% python3 -q
>>> import numpy as np
>>> from numpy import linalg as LA
>>> np.set_printoptions(precision=2, suppress=True, linewidth=120, floatmode="fixed")
>>> rnd = lambda a: np.round(a, 2) + 0
>>> K = np.load("m.npy")
>>> K
array([[  0,  -2,   1,   2,   5,   1,   0],
       [ -2,   1,   2,   0,  10,   1,  -2],
       [ -2,   0,   1,  -1,   5,  -2,   0],
       [  1,  -1,   1,   1,   5,   0,   0],
       [ -1,  -1,  -2,   1, -10,  -1,   0]])
>>> rnd(LA.norm(K, axis=0))
array([ 3.16,  2.65,  3.32,  2.65, 16.58,  2.65,  2.00])
>>> K[1] @ K[0]
np.int64(51)
>>> rnd(LA.norm(K) ** 2 / LA.norm(K, 2) ** 2)
np.float64(1.11)
>>> rnd(LA.norm(K[1], 1)), rnd(LA.norm(K[1], np.inf))
(np.float64(18.0), np.float64(10.0))
>>> LA.norm(K, axis=1).argmax()
np.int64(1)
>>> B = np.array([[0, -6], [-7, -4], [1, -1], [-9, -8], [5, -6], [-6, -2], [-4, -7]])
>>> np.vstack([K, B.T]).shape
(7, 7)
>>> LA.matrix_rank(np.vstack([K, B.T]))
np.int64(7)
>>> np.einsum("ij->j", K)
array([-4, -3,  3,  3, 15, -1, -2])
>>> K @ B
array([[ 16, -41],
       [ 47, -42],
       [ 47,  -7],
       [ 24, -41],
       [-48,  66]])
>>> LA.matrix_rank(K @ B)
np.int64(2)
>>> np.einsum("ij,ij->i", K, K)
array([ 35, 114,  35,  29, 108])
>>> arr = np.loadtxt("sample18.csv", delimiter=",")
>>> rnd(arr)
array([[-0.50, -0.23, -0.07,  0.25,  0.15,  0.00,  0.47, -0.39, -0.35, -0.10,  0.10,  0.30],
       [ 0.18, -0.16,  0.21, -0.32,  0.34,  0.30,  0.61,  0.22,  0.00,  0.34, -0.03, -0.23],
       [-0.15,  0.38, -0.39,  0.27,  0.17, -0.04,  0.10, -0.15,  0.21,  0.41, -0.55, -0.13],
       [-0.40, -0.14, -0.17, -0.46,  0.42,  0.17, -0.37,  0.25, -0.07, -0.15, -0.31,  0.22],
       [ 0.25, -0.36, -0.68, -0.23, -0.05,  0.00,  0.10, -0.28,  0.06, -0.28,  0.02, -0.34],
       [-0.03,  0.02, -0.48,  0.00, -0.06, -0.18,  0.16,  0.46,  0.20,  0.28,  0.44,  0.43],
       [ 0.38,  0.04, -0.12,  0.47,  0.27,  0.62, -0.05,  0.08,  0.05, -0.27,  0.01,  0.26],
       [-0.13,  0.64,  0.01, -0.31,  0.28,  0.07,  0.10, -0.29,  0.26, -0.27,  0.41, -0.06],
       [-0.10,  0.03, -0.03,  0.35,  0.39, -0.39,  0.07,  0.45, -0.13, -0.35,  0.08, -0.45],
       [-0.53,  0.01, -0.06,  0.10, -0.46,  0.51,  0.05,  0.25,  0.17, -0.08,  0.10, -0.36],
       [-0.05, -0.23,  0.22,  0.02, -0.05, -0.20,  0.27,  0.04,  0.72, -0.36, -0.29,  0.22],
       [ 0.15,  0.41, -0.10, -0.21, -0.36, -0.03,  0.36,  0.25, -0.38, -0.35, -0.36,  0.18]])
>>> # orthonormal columns
>>> B = K / np.sqrt((K ** 2).mean(axis=1, keepdims=True))
>>> rnd(B[1])
array([-0.50,  0.25,  0.50,  0.00,  2.48,  0.25, -0.50])
>>> rnd(K - K.mean(axis=1, keepdims=True))
array([[-1.00, -3.00,  0.00,  1.00,  4.00,  0.00, -1.00],
       [-3.43, -0.43,  0.57, -1.43,  8.57, -0.43, -3.43],
       [-2.14, -0.14,  0.86, -1.14,  4.86, -2.14, -0.14],
       [ 0.00, -2.00,  0.00,  0.00,  4.00, -1.00, -1.00],
       [ 1.00,  1.00,  0.00,  3.00, -8.00,  1.00,  2.00]])
>>> rnd(LA.norm(B, axis=1))
array([2.65, 2.65, 2.65, 2.65, 2.65])
>>> rnd((arr - arr.T) / 2)
array([[ 0.00, -0.20,  0.04,  0.32, -0.05,  0.01,  0.05, -0.13, -0.13,  0.21,  0.07,  0.08],
       [ 0.20,  0.00, -0.09, -0.09,  0.35,  0.14,  0.28, -0.21, -0.02,  0.17,  0.10, -0.32],
       [-0.04,  0.09,  0.00,  0.22,  0.43,  0.22,  0.11, -0.08,  0.12,  0.24, -0.39, -0.02],
       [-0.32,  0.09, -0.22,  0.00,  0.33,  0.09, -0.42,  0.28, -0.21, -0.12, -0.16,  0.22],
       [ 0.05, -0.35, -0.43, -0.33,  0.00,  0.03, -0.09, -0.28, -0.17,  0.09,  0.03,  0.01],
       [-0.01, -0.14, -0.22, -0.09, -0.03,  0.00, -0.23,  0.19,  0.30, -0.11,  0.32,  0.23],
       [-0.05, -0.28, -0.11,  0.42,  0.09,  0.23,  0.00, -0.01, -0.01, -0.16, -0.13, -0.05],
       [ 0.13,  0.21,  0.08, -0.28,  0.28, -0.19,  0.01,  0.00, -0.10, -0.26,  0.19, -0.15],
       [ 0.13,  0.02, -0.12,  0.21,  0.17, -0.30,  0.01,  0.10,  0.00, -0.26, -0.32, -0.03],
       [-0.21, -0.17, -0.24,  0.12, -0.09,  0.11,  0.16,  0.26,  0.26,  0.00,  0.23,  0.00],
       [-0.07, -0.10,  0.39,  0.16, -0.03, -0.32,  0.13, -0.19,  0.32, -0.23,  0.00,  0.29],
       [-0.08,  0.32,  0.02, -0.22, -0.01, -0.23,  0.05,  0.15,  0.03,  0.00, -0.29,  0.00]])
>>> rnd(np.trace(arr))
np.float64(-2.4)
>>> rnd(LA.det(arr))
np.float64(-1.0)
>>> rnd(arr @ arr)
array([[ 0.52, -0.10, -0.19, -0.07, -0.25,  0.30, -0.41,  0.22,  0.06, -0.17, -0.41,  0.33],
       [ 0.05,  0.08, -0.52,  0.52, -0.01,  0.41,  0.12, -0.17,  0.30, -0.11,  0.36, -0.02],
       [-0.04, -0.29, -0.06, -0.21,  0.10,  0.48, -0.15,  0.40, -0.39,  0.04,  0.30, -0.46],
       [ 0.45,  0.27, -0.26, -0.33, -0.42, -0.35, -0.03, -0.14, -0.08,  0.02,  0.38, -0.29],
       [ 0.16, -0.53,  0.29,  0.31, -0.08, -0.24, -0.25, -0.15, -0.20, -0.22,  0.46,  0.27],
       [-0.04,  0.21,  0.33, -0.18, -0.12,  0.15,  0.27,  0.19,  0.17, -0.79,  0.14,  0.00],
       [-0.15, -0.13, -0.54, -0.35,  0.26, -0.20,  0.24,  0.20, -0.18, -0.14,  0.15,  0.51],
       [ 0.52, -0.42,  0.05,  0.06,  0.22, -0.15,  0.54,  0.21,  0.26,  0.07, -0.13, -0.22],
       [ 0.12, -0.11, -0.03, -0.39,  0.55,  0.09, -0.31, -0.54,  0.26, -0.20,  0.01, -0.15],
       [ 0.06,  0.25,  0.17, -0.01,  0.26, -0.13, -0.33,  0.50,  0.48,  0.25,  0.38,  0.15],
       [ 0.20,  0.35, -0.12,  0.40,  0.44, -0.28, -0.16,  0.16, -0.41, -0.31, -0.17, -0.20],
       [ 0.38,  0.33,  0.30, -0.06,  0.21,  0.38,  0.28, -0.19, -0.34,  0.26,  0.18,  0.36]])
>>> rnd(np.sort(np.abs(LA.eigvals(arr))))
array([1.00, 1.00, 1.00, 1.00, 1.00, 1.00, 1.00, 1.00, 1.00, 1.00, 1.00, 1.00])
>>> np.allclose(arr @ arr.T, arr.T @ arr)
True
>>> q, evecs = LA.qr(arr[:, :10])[0], LA.qr(arr[:, 10:])[0]
>>> sig = LA.svd(q.T @ evecs, compute_uv=False)
>>> (sig > 0.9).sum()
np.int64(0)
>>> rnd(np.degrees(np.arccos(sig.clip(0, 1))))
array([90.00, 90.00])
>>> rnd(LA.norm(q @ q.T - evecs @ evecs.T, 2))
np.float64(1.0)
>>> rnd(sig)
array([0.00, 0.00])
>>> T = np.stack([arr, -1 * arr, arr[::-1]])
>>> T.shape
(3, 12, 12)
>>> (T @ arr.T).shape
(3, 12, 12)
>>> B = arr / np.sqrt((arr ** 2).mean(axis=1, keepdims=True))
>>> LA.matrix_rank(B) == LA.matrix_rank(arr)
np.True_
>>> rnd(arr - arr.mean(axis=1, keepdims=True))
array([[-0.47, -0.20, -0.03,  0.28,  0.18,  0.03,  0.50, -0.36, -0.32, -0.07,  0.13,  0.33],
       [ 0.06, -0.28,  0.09, -0.44,  0.22,  0.18,  0.49,  0.10, -0.12,  0.22, -0.15, -0.35],
       [-0.16,  0.37, -0.40,  0.26,  0.16, -0.05,  0.09, -0.16,  0.20,  0.40, -0.57, -0.14],
       [-0.32, -0.06, -0.09, -0.38,  0.50,  0.26, -0.29,  0.34,  0.01, -0.06, -0.22,  0.31],
       [ 0.40, -0.21, -0.53, -0.08,  0.10,  0.15,  0.25, -0.13,  0.21, -0.13,  0.17, -0.19],
       [-0.13, -0.08, -0.59, -0.11, -0.16, -0.28,  0.05,  0.35,  0.09,  0.18,  0.34,  0.33],
       [ 0.23, -0.10, -0.26,  0.33,  0.13,  0.48, -0.20, -0.06, -0.09, -0.42, -0.14,  0.11],
       [-0.19,  0.58, -0.05, -0.37,  0.22,  0.01,  0.04, -0.35,  0.20, -0.33,  0.35, -0.12],
       [-0.09,  0.04, -0.02,  0.36,  0.40, -0.39,  0.08,  0.46, -0.13, -0.34,  0.09, -0.44],
       [-0.50,  0.03, -0.04,  0.13, -0.44,  0.53,  0.08,  0.27,  0.20, -0.05,  0.12, -0.34],
       [-0.08, -0.25,  0.19, -0.01, -0.07, -0.23,  0.25,  0.01,  0.69, -0.38, -0.32,  0.20],
       [ 0.19,  0.44, -0.07, -0.17, -0.32,  0.01,  0.40,  0.29, -0.35, -0.32, -0.32,  0.22]])
>>> A = np.load("data.npy")
>>> A
array([[  0,   5,   0,   1,   3,   0,   0,   2,   1,   2,   4,   5],
       [  2,   5,   4,   2,   4,   3,   2,   4,   6,   4,   4,   9],
       [  4,   5,   6,   5,   8,   6,   2,   5,   6,   7,   7,  13],
       [  9,   9,   8,   7,  13,   6,   6,   6,   9,   9,  10,  16],
       [  9,  11,  12,   8,  14,  10,  11,   8,   9,  13,  12,  19],
       [ 11,  15,  13,  12,  18,  15,  16,  13,  14,  14,  14,  24],
       [ 12,  17,  17,  15,  18,  16,  17,  14,  16,  15,  15,  25],
       [ 16,  20,  19,  16,  18,  19,  20,  14,  17,  17,  19,  27],
       [ 20,  24,  21,  17,  20,  22,  23,  17,  22,  22,  24,  31],
       [ 24,  24,  25,  17,  22,  25,  28,  20,  27,  27,  26,  34],
       [ 28,  29,  26,  22,  22,  26,  30,  24,  27,  28,  30,  39],
       [ 32,  34,  27,  22,  26,  27,  32,  27,  30,  32,  32,  42],
       [ 36,  38,  31,  22,  27,  29,  34,  27,  33,  36,  33,  46],
       [ 41,  39,  33,  23,  31,  30,  35,  32,  33,  41,  34,  50],
       [ 46,  44,  38,  24,  34,  32,  39,  33,  37,  46,  36,  55],
       [ 51,  44,  43,  28,  38,  33,  39,  33,  42,  48,  41,  58],
       [ 52,  44,  47,  28,  43,  33,  40,  36,  42,  52,  45,  59],
       [ 56,  46,  47,  33,  43,  33,  44,  39,  47,  55,  46,  64],
       [ 60,  49,  50,  36,  48,  37,  49,  40,  50,  58,  49,  67],
       [ 61,  50,  54,  39,  51,  40,  51,  40,  55,  62,  53,  71],
       [ 65,  54,  56,  39,  51,  42,  52,  44,  59,  67,  55,  71],
       [ 65,  55,  61,  39,  53,  46,  53,  48,  60,  70,  57,  74],
       [ 67,  57,  63,  40,  54,  47,  58,  51,  60,  71,  58,  79],
       [ 69,  57,  64,  40,  55,  50,  59,  53,  65,  72,  60,  84],
       [ 73,  58,  69,  40,  58,  55,  64,  58,  65,  76,  61,  86],
       [ 74,  59,  71,  43,  58,  59,  66,  62,  69,  76,  65,  88],
       [ 79,  63,  74,  46,  58,  60,  69,  67,  72,  80,  70,  93],
       [ 81,  68,  77,  49,  61,  60,  70,  69,  74,  81,  74,  96],
       [ 83,  73,  79,  51,  65,  63,  75,  74,  74,  84,  76,  99],
       [ 88,  75,  80,  53,  68,  63,  75,  79,  78,  84,  79, 104],
       [ 92,  79,  82,  53,  68,  64,  78,  81,  81,  85,  82, 108],
       [ 92,  80,  87,  57,  73,  69,  80,  86,  84,  89,  84, 110],
       [ 92,  83,  89,  59,  74,  72,  83,  88,  85,  90,  86, 110],
       [ 94,  84,  92,  59,  76,  74,  83,  92,  89,  94,  86, 113]])
>>> x = np.array([-2, 5, -3, 3, -4, -3, 0, 7, -5, 3, -8, 7])
>>> rhs = A @ x
>>> rnd(LA.solve(A.T @ A, A.T @ rhs))
array([-2.00,  5.00, -3.00,  3.00, -4.00, -3.00,  0.00,  7.00, -5.00,  3.00, -8.00,  7.00])
>>> rng = np.random.default_rng(88)
>>> rhs = rhs + 0.1 * rng.normal(size=34)
>>> rnd(rhs)
array([ 33.93,  30.95,  24.89,  10.04,  25.96,  52.09,  53.10,  30.95,  22.15,   0.89,  60.85,  78.90,  85.94, 129.06,
       135.20,  64.95,  39.06,  88.06,  61.07,  23.04,  30.09,  36.99,  83.99,  74.97,  83.12,  66.88, 100.96, 105.86,
       150.92, 168.00, 177.09, 173.91, 172.14, 190.93])
>>> beta, *_ = LA.lstsq(A, rhs)
>>> rnd(A.T @ (rhs - A @ beta))
array([0.00, 0.00, 0.00, 0.00, 0.00, 0.00, 0.00, 0.00, 0.00, 0.00, 0.00, 0.00])
>>> rnd(LA.norm(rhs - A @ beta))
np.float64(0.4)
>>> [round(float(LA.norm(LA.solve(A.T @ A + lam * np.eye(12), A.T @ rhs))), 2) for lam in (0, 1, 10, 100)]
[16.37, 15.98, 13.54, 8.05]
>>> rnd(beta)
array([-1.99,  5.01, -3.00,  2.99, -3.98, -3.01,  0.01,  7.00, -5.00,  2.99, -8.02,  6.99])
>>> beta.round()
array([-2.00,  5.00, -3.00,  3.00, -4.00, -3.00,  0.00,  7.00, -5.00,  3.00, -8.00,  7.00])
